$ ipython --no-banner

In [1]: import numpy as np

In [2]: import numpy.linalg as la

In [3]: np.set_printoptions(precision=2, suppress=True, linewidth=160, sign=" ")

In [4]: rnd = lambda a: np.round(a, 2) + 0

In [5]: F = np.array([[5, 4, 0, 2], [4, 8, 0, 6], [0, 0, 0, 0], [2, 6, 0, 5]])

In [6]: # looks like rank 3

In [7]: r = la.matrix_rank(F)

In [8]: r
Out[8]: np.int64(3)

In [9]: N = la.svd(F)[2][r:].T

In [10]: [int(la.matrix_rank(F[:, :j + 1])) for j in range(4)]
Out[10]: [1, 2, 2, 3]

In [11]: N[:, 0] / N[np.abs(N[:, 0]).round(6).argmax(), 0]
Out[11]: array([ 0.,  0.,  1.,  0.])

In [12]: N @ N.T
Out[12]: 
array([[ 0.,  0.,  0.,  0.],
       [ 0.,  0.,  0.,  0.],
       [ 0.,  0.,  1.,  0.],
       [ 0.,  0.,  0.,  0.]])

In [13]: np.allclose(F @ N, 0)
Out[13]: True

In [14]: np.trace(F)
Out[14]: np.int64(18)

In [15]: la.matrix_power(F, 4)
Out[15]: 
array([[  8057,  14088,      0,  10344],
       [ 14088,  24948,      0,  18382],
       [     0,      0,      0,      0],
       [ 10344,  18382,      0,  13557]])

In [16]: rnd(np.abs(la.eigvals(F)).max())
Out[16]: np.float64(14.68)

In [17]: F @ F
Out[17]: 
array([[  45,   64,    0,   44],
       [  64,  116,    0,   86],
       [   0,    0,    0,    0],
       [  44,   86,    0,   65]])

In [18]: x = np.array([2, -2, 0, 0])

In [19]: a = np.maximum(F @ x, 0)

In [20]: np.maximum(F @ x, 0) - np.maximum(-F @ x, 0)
Out[20]: array([ 2, -8,  0, -8])

In [21]: F.T @ a
Out[21]: array([ 10,   8,   0,   4])

In [22]: np.maximum(F @ (3 * x), 0)
Out[22]: array([ 6,  0,  0,  0])

In [23]: rnd(np.tanh(F @ x))
Out[23]: array([ 0.96, -1.  ,  0.  , -1.  ])

In [24]: evals, evecs = la.eigh(F)

In [25]: rnd(evals)
Out[25]: array([  0.  ,   0.08,   3.23,  14.68])

In [26]: rnd(evecs.T @ evecs)
Out[26]: 
array([[ 1.,  0.,  0.,  0.],
       [ 0.,  1.,  0.,  0.],
       [ 0.,  0.,  1.,  0.],
       [ 0.,  0.,  0.,  1.]])

In [27]: rnd(la.svd(F, compute_uv=False))
Out[27]: array([ 14.68,   3.23,   0.08,   0.  ])

In [28]: np.unique(evals.round(6) + 0, return_counts=True)[1]
Out[28]: array([ 1,  1,  1,  1])

In [29]: M = np.loadtxt("w.csv", delimiter=",")

In [30]: M
Out[30]: 
array([[ 0., -1.,  0.],
       [-1.,  0.,  0.],
       [ 0.,  0.,  0.]])

In [31]: left, s, VT = la.svd(M)

In [32]: np.argmax(s[:-1] / (s[1:] + 1e-6)) + 1
Out[32]: np.int64(2)

In [33]: s
Out[33]: array([ 1.,  1.,  0.])

In [34]: Y = left[:, :2] @ np.diag(s[:2]) @ VT[:2]

In [35]: rnd(la.norm(M - Y) / la.norm(M))
Out[35]: np.float64(0.0)

In [36]: la.matrix_rank(M, rtol=0.05)
Out[36]: np.int64(2)

In [37]: r = la.matrix_rank(M)

In [38]: r
Out[38]: np.int64(2)

In [39]: N = la.svd(M)[2][r:].T

In [40]: N @ N.T
Out[40]: 
array([[ 0.,  0.,  0.],
       [ 0.,  0.,  0.],
       [ 0.,  0.,  1.]])

In [41]: la.matrix_rank(M.T @ M), la.matrix_rank(M @ M.T)
Out[41]: (np.int64(2), np.int64(2))

In [42]: N.shape
Out[42]: (3, 1)

In [43]: [int(la.matrix_rank(np.delete(M, i, axis=0))) for i in range(3)]
Out[43]: [1, 1, 2]

In [44]: [int(la.matrix_rank(M[:i])) for i in range(1, len(M) + 1)]
Out[44]: [1, 2, 2]

In [45]: rnd(np.sort(la.eigvals(M).real))
Out[45]: array([-1.,  0.,  1.])

In [46]: np.flatnonzero(la.matrix_power((M != 0) + (M.T != 0) + np.eye(3), 3)[1])
Out[46]: array([ 0,  1])

In [47]: rnd(la.det(M))
Out[47]: np.float64(0.0)

In [48]: la.lstsq(M[:-1].T, M[-1])[2]
Out[48]: np.int32(2)

In [49]: np.allclose(M[:-1].T @ la.lstsq(M[:-1].T, M[-1])[0], M[-1])
Out[49]: True

In [50]: rnd(np.trace(la.pinv(M) @ M))
Out[50]: np.float64(2.0)

In [51]: rnd(M @ la.pinv(M) @ M)
Out[51]: 
array([[ 0., -1.,  0.],
       [-1.,  0.,  0.],
       [ 0.,  0.,  0.]])

In [52]: np.abs(np.diag(la.qr(M)[1])) > 1e-9
Out[52]: array([ True,  True, False])

In [53]: f = np.array([1, 0, 0])

In [54]: r1 = np.array([5, 2, -4, 5])

In [55]: A = f[:, None] + r1[None, :]

In [56]: A
Out[56]: 
array([[ 6,  3, -3,  6],
       [ 5,  2, -4,  5],
       [ 5,  2, -4,  5]])

In [57]: np.allclose(A[:-1].T @ la.lstsq(A[:-1].T, A[-1])[0], A[-1])
Out[57]: True

In [58]: np.abs(np.diag(la.qr(A)[1])) > 1e-9
Out[58]: array([ True,  True, False])

In [59]: np.unique(A.round(6), axis=0).shape
Out[59]: (2, 4)

In [60]: rnd(A @ la.pinv(A) @ A)
Out[60]: 
array([[ 6.,  3., -3.,  6.],
       [ 5.,  2., -4.,  5.],
       [ 5.,  2., -4.,  5.]])
